>>> import numpy as np
>>> np.set_printoptions(precision=2, suppress=True, linewidth=140)
>>> rng = np.random.default_rng(64)
>>> z = rng.integers(0, 2, 11)
>>> F = np.array([[3, 1, 3, 1, 1, 1, 2, 1, 2, 0, 3],
...     [1, 0, 2, 3, 2, 3, 1, 0, 0, 3, 1],
...     [3, 0, 3, 3, 0, 0, 3, 1, 3, 0, 2],
...     [0, 2, 1, 2, 2, 1, 3, 3, 1, 3, 1],
...     [1, 2, 3, 1, 3, 1, 3, 2, 3, 3, 2],
...     [1, 0, 1, 0, 0, 3, 1, 2, 0, 1, 2],
...     [2, 3, 2, 0, 0, 1, 3, 3, 3, 0, 3],
...     [1, 0, 3, 0, 0, 1, 1, 0, 1, 3, 3],
...     [0, 1, 0, 3, 1, 2, 3, 1, 2, 0, 2],
...     [1, 0, 0, 2, 0, 1, 0, 3, 2, 0, 1],
...     [3, 2, 1, 3, 3, 2, 3, 0, 0, 2, 2]]) * (z[:, None] == z)
>>> F
array([[3, 1, 3, 1, 0, 0, 0, 0, 2, 0, 3],
       [1, 0, 2, 3, 0, 0, 0, 0, 0, 3, 1],
       [3, 0, 3, 3, 0, 0, 0, 0, 3, 0, 2],
       [0, 2, 1, 2, 0, 0, 0, 0, 1, 3, 1],
       [0, 0, 0, 0, 3, 1, 3, 2, 0, 0, 0],
       [0, 0, 0, 0, 0, 3, 1, 2, 0, 0, 0],
       [0, 0, 0, 0, 0, 1, 3, 3, 0, 0, 0],
       [0, 0, 0, 0, 0, 1, 1, 0, 0, 0, 0],
       [0, 1, 0, 3, 0, 0, 0, 0, 2, 0, 2],
       [1, 0, 0, 2, 0, 0, 0, 0, 2, 0, 1],
       [3, 2, 1, 3, 0, 0, 0, 0, 0, 2, 2]])
>>> Q, vecs = np.linalg.qr(F[:, :4])[0], np.linalg.qr(F[:, 4:])[0]
>>> sigma = np.linalg.svd(Q.T @ vecs, compute_uv=False)
>>> np.degrees(np.arccos(sigma.clip(0, 1)))
array([ 6.82, 45.46, 63.93, 90.  ])
>>> sigma.round(2) + 0
array([0.99, 0.7 , 0.44, 0.  ])
>>> (sigma > 0.9).sum()
np.int64(1)
>>> round(np.linalg.norm(Q @ Q.T - vecs @ vecs.T, 2), 2)
np.float64(1.0)
>>> np.sort(np.linalg.eigvals(F).real)
array([-1.59, -1.59, -1.  , -0.02, -0.02,  1.  ,  2.  ,  3.  ,  3.53,  5.  , 10.68])
>>> F @ F
array([[28, 13, 24, 32,  0,  0,  0,  0, 20, 12, 27],
       [15,  9, 13, 22,  0,  0,  0,  0, 17, 11, 15],
       [24, 16, 23, 33,  0,  0,  0,  0, 24, 13, 28],
       [11,  7, 10, 25,  0,  0,  0,  0, 13, 14, 13],
       [ 0,  0,  0,  0,  9, 11, 21, 17,  0,  0,  0],
       [ 0,  0,  0,  0,  0, 12,  8,  9,  0,  0,  0],
       [ 0,  0,  0,  0,  0,  9, 13, 11,  0,  0,  0],
       [ 0,  0,  0,  0,  0,  4,  4,  5,  0,  0,  0],
       [ 7, 12,  7, 21,  0,  0,  0,  0,  7, 16, 12],
       [ 6,  9,  6, 14,  0,  0,  0,  0,  8,  8, 11],
       [22, 13, 21, 28,  0,  0,  0,  0, 16, 19, 22]])
>>> np.flatnonzero(np.linalg.matrix_power((F != 0) + (F.T != 0) + np.eye(11), 11)[9])
array([ 0,  1,  2,  3,  8,  9, 10])
>>> (np.linalg.matrix_power((F != 0) + (F.T != 0) + np.eye(11), 11) > 0).astype(int)
array([[1, 1, 1, 1, 0, 0, 0, 0, 1, 1, 1],
       [1, 1, 1, 1, 0, 0, 0, 0, 1, 1, 1],
       [1, 1, 1, 1, 0, 0, 0, 0, 1, 1, 1],
       [1, 1, 1, 1, 0, 0, 0, 0, 1, 1, 1],
       [0, 0, 0, 0, 1, 1, 1, 1, 0, 0, 0],
       [0, 0, 0, 0, 1, 1, 1, 1, 0, 0, 0],
       [0, 0, 0, 0, 1, 1, 1, 1, 0, 0, 0],
       [0, 0, 0, 0, 1, 1, 1, 1, 0, 0, 0],
       [1, 1, 1, 1, 0, 0, 0, 0, 1, 1, 1],
       [1, 1, 1, 1, 0, 0, 0, 0, 1, 1, 1],
       [1, 1, 1, 1, 0, 0, 0, 0, 1, 1, 1]])
>>> mat = np.load("layer11.npy")
>>> mat
array([[ 0.28,  0.99,  0.58, -0.99, -0.13,  0.15,  1.  , -1.  ,  0.18,  1.  ],
       [-0.98, -0.78, -0.49,  0.95, -0.71, -1.  , -1.  ,  0.73,  0.8 , -0.99],
       [ 1.  ,  0.99,  0.98, -0.97,  0.91,  1.  ,  0.65,  0.15, -1.  ,  0.71],
       [-0.98,  0.99,  0.56, -0.52, -0.82, -0.99, -0.55, -0.98,  0.41,  0.35],
       [-1.  ,  1.  ,  0.69, -0.33, -0.97, -1.  , -0.97, -1.  ,  0.77, -0.26],
       [ 1.  ,  1.  ,  0.97, -1.  ,  0.77,  1.  ,  1.  , -1.  , -0.99,  1.  ],
       [-0.35, -0.98, -0.56,  0.96,  0.02, -0.45, -1.  ,  0.98,  0.23, -0.99],
       [-0.98, -0.11, -0.9 , -0.65, -0.81, -1.  ,  1.  , -0.99,  1.  ,  1.  ],
       [ 0.66,  0.97,  0.89, -0.65,  0.29,  0.98, -0.78, -0.2 , -0.99, -0.31],
       [-0.89, -1.  , -0.93,  0.99, -0.37, -0.99, -0.99,  0.98,  0.98, -0.99],
       [ 0.87, -0.11, -0.02, -0.64,  0.49,  0.92,  0.97, -0.18, -0.21,  0.88],
       [-0.3 ,  0.9 ,  0.41, -0.68, -0.22, -0.26,  0.72, -0.84, -0.15,  0.76]])
>>> th = np.radians(106)
>>> Rm = np.eye(10)
>>> Rm[4, 4] = Rm[0, 0] = np.cos(th)
>>> Rm[4, 0], Rm[0, 4] = -np.sin(th), np.sin(th)
>>> Rm
array([[-0.28,  0.  ,  0.  ,  0.  ,  0.96,  0.  ,  0.  ,  0.  ,  0.  ,  0.  ],
       [ 0.  ,  1.  ,  0.  ,  0.  ,  0.  ,  0.  ,  0.  ,  0.  ,  0.  ,  0.  ],
       [ 0.  ,  0.  ,  1.  ,  0.  ,  0.  ,  0.  ,  0.  ,  0.  ,  0.  ,  0.  ],
       [ 0.  ,  0.  ,  0.  ,  1.  ,  0.  ,  0.  ,  0.  ,  0.  ,  0.  ,  0.  ],
       [-0.96,  0.  ,  0.  ,  0.  , -0.28,  0.  ,  0.  ,  0.  ,  0.  ,  0.  ],
       [ 0.  ,  0.  ,  0.  ,  0.  ,  0.  ,  1.  ,  0.  ,  0.  ,  0.  ,  0.  ],
       [ 0.  ,  0.  ,  0.  ,  0.  ,  0.  ,  0.  ,  1.  ,  0.  ,  0.  ,  0.  ],
       [ 0.  ,  0.  ,  0.  ,  0.  ,  0.  ,  0.  ,  0.  ,  1.  ,  0.  ,  0.  ],
       [ 0.  ,  0.  ,  0.  ,  0.  ,  0.  ,  0.  ,  0.  ,  0.  ,  1.  ,  0.  ],
       [ 0.  ,  0.  ,  0.  ,  0.  ,  0.  ,  0.  ,  0.  ,  0.  ,  0.  ,  1.  ]])
>>> Y = mat @ Rm.T
>>> np.linalg.svd(mat, compute_uv=False), np.linalg.svd(Y, compute_uv=False)
(array([6.81, 4.49, 3.07, 0.8 , 0.66, 0.6 , 0.37, 0.27, 0.14, 0.08]), array([6.81, 4.49, 3.07, 0.8 , 0.66, 0.6 , 0.37, 0.27, 0.14, 0.08]))
>>> np.allclose(mat @ mat.T, Y @ Y.T)
True
>>> Y = np.c_[mat[:, :5] @ np.array([[0, -1, 2, -2, -2],
...     [3, 0, -1, -3, -1],
...     [-2, -1, -3, 3, 1],
...     [0, -3, 0, -2, 2],
...     [3, -1, 3, -2, 3]]), np.array([0, 3, 0, 2, 1, 3, 1, 3, 3, 1, 3, 1])]
>>> Y.round(2) + 0
array([[ 1.42,  2.24, -2.56,  0.45, -3.34,  0.  ],
       [-3.49, -0.67, -1.84,  2.35,  2.02,  3.  ],
       [ 3.74,  0.02,  0.8 , -1.91, -1.22,  0.  ],
       [-0.61,  2.8 , -7.09,  3.35, -1.97,  2.  ],
       [-1.29,  2.27, -7.98,  3.67, -1.88,  1.  ],
       [ 3.37,  0.26,  0.4 , -1.63, -1.72,  3.  ],
       [-1.76, -1.99,  2.02,  0.  ,  3.1 ,  1.  ],
       [-0.96,  4.64, -1.58,  2.51, -2.56,  3.  ],
       [ 2.  ,  0.11, -1.45, -0.84, -1.83,  3.  ],
       [-2.25, -0.78,  0.9 ,  0.75,  2.72,  1.  ],
       [ 1.18,  0.58,  3.38, -1.17, -1.46,  3.  ],
       [ 1.22,  2.15, -3.39,  0.93, -1.91,  1.  ]])
>>> np.linalg.matrix_rank(Y)
np.int64(6)
>>> np.linalg.matrix_rank(np.c_[mat, Y])
np.int64(11)
>>> arr = np.array([[0, 0, 1],
...     [0, 0, 0],
...     [0, 0, 0],
...     [0, 0, 1],
...     [0, 0, 0],
...     [0, 2, -1],
...     [0, 0, 1],
...     [0, 2, -1],
...     [0, 0, 0],
...     [0, 0, 0],
...     [0, 0, 0],
...     [0, 2, -1],
...     [0, 2, 0],
...     [0, 0, 1],
...     [0, 2, 0],
...     [0, 0, 0],
...     [0, 0, 0],
...     [0, 2, 0]])
>>> # looks like rank 2
>>> rk = np.linalg.matrix_rank(arr)
>>> rk
np.int64(2)
>>> N = np.linalg.svd(arr)[2][rk:].T
>>> [int(np.linalg.matrix_rank(arr[:i])) for i in range(1, len(arr) + 1)]
[1, 1, 1, 1, 1, 2, 2, 2, 2, 2, 2, 2, 2, 2, 2, 2, 2, 2]
>>> np.allclose(arr @ N, 0)
True
